$ python -q
>>> import numpy as np
>>> from numpy import linalg as LA
>>> np.set_printoptions(suppress=True, linewidth=140)
>>> rnd = lambda a: np.round(a, 2) + 0
>>> mat = np.loadtxt("dump.csv", delimiter=",")
>>> mat
array([[-2.02, -2.98,  2.98, -0.97, -2.05, -1.  ],
       [-1.99, -2.99,  3.  , -1.  , -2.  , -1.01],
       [-2.  , -2.99,  2.99, -0.97, -2.04, -1.  ],
       [-1.99, -2.96,  3.03, -1.03, -2.03, -0.96],
       [-1.98, -2.98,  3.03, -1.  , -2.05, -1.  ],
       [ 0.97,  3.01,  2.99, -3.  , -1.01,  0.99],
       [ 1.02,  2.97,  3.01, -2.98, -1.02,  1.  ],
       [ 1.  ,  3.01,  3.  , -2.98, -0.98,  0.99],
       [ 0.98,  2.97,  3.03, -2.97, -1.01,  1.02],
       [ 0.99,  2.99,  3.03, -3.01, -1.01,  1.01],
       [ 1.  ,  3.03, -1.04, -3.01,  3.02, -1.  ],
       [ 0.98,  3.02, -1.  , -2.98,  3.01, -0.99],
       [ 1.02,  3.03, -1.01, -2.98,  3.01, -0.99],
       [ 1.04,  2.99, -1.02, -3.02,  3.  , -0.99],
       [ 0.98,  2.95, -1.02, -3.02,  3.01, -0.99]])
>>> round(np.log10(LA.cond(mat)))
2
>>> rnd(np.abs(LA.svd(mat)[2][-1]))
array([0.03, 0.07, 0.58, 0.35, 0.7 , 0.24])
>>> rnd(LA.norm(mat, 2) / LA.norm(mat))
np.float64(0.74)
>>> LA.matrix_rank(mat, rtol=0.1)
np.int64(3)
>>> LA.cond(mat) > 100
np.True_
>>> Ac = (mat - mat.mean(axis=0)) / mat.std(axis=0)
>>> np.argwhere(np.abs(Ac) > 2)
array([], shape=(0, 2), dtype=int64)
>>> c = LA.lstsq(np.delete(Ac, 3, axis=1), Ac[:, 3])[0]
>>> rnd(1 - np.var(Ac[:, 3] - np.delete(Ac, 3, axis=1) @ c))
np.float64(1.0)
>>> out = np.c_[mat[:, :4] @ np.array([[-1, -2, 4, 3], [5, -5, 3, -3], [2, 2, -1, 0], [-4, -1, -3, -2]]), np.array([-5, 0, -5, 3, 4, -5, 1, -1, -5, -3, -4, 5, -3, -2, 1])]
>>> rnd(out)
array([[ -3.04,  25.87, -17.09,   4.82,  -5.  ],
       [ -2.96,  25.93, -16.93,   5.  ,   0.  ],
       [ -3.09,  25.9 , -17.05,   4.91,  -5.  ],
       [ -2.63,  25.87, -16.78,   4.97,   3.  ],
       [ -2.86,  25.92, -16.89,   5.  ,   4.  ],
       [ 32.06,  -8.01,  18.92,  -0.12,  -5.  ],
       [ 31.77,  -7.89,  18.92,   0.11,   1.  ],
       [ 31.97,  -8.07,  18.97,  -0.07,  -1.  ],
       [ 31.81,  -7.78,  18.71,  -0.03,  -5.  ],
       [ 32.06,  -7.86,  18.93,   0.02,  -3.  ],
       [ 24.11, -16.22,  23.16,  -0.07,  -4.  ],
       [ 24.04, -16.08,  22.92,  -0.16,   5.  ],
       [ 24.03, -16.23,  23.12,  -0.07,  -3.  ],
       [ 23.95, -16.05,  23.21,   0.19,  -2.  ],
       [ 23.81, -15.73,  22.85,   0.13,   1.  ]])
>>> rnd(LA.norm(out - mat @ LA.lstsq(mat, out)[0], axis=0))
array([ 0.  ,  0.  ,  0.  ,  0.  , 10.71])
>>> rnd(LA.norm(LA.qr(mat)[0].T @ out, axis=0) ** 2 / ((out ** 2).sum(axis=0) + 1e-12))
array([1. , 1. , 1. , 1. , 0.4])
>>> rnd(LA.lstsq(mat, out[:, 0])[0])
array([-1.,  5.,  2., -4.,  0.,  0.])
>>> LA.matrix_rank(out)
np.int64(5)
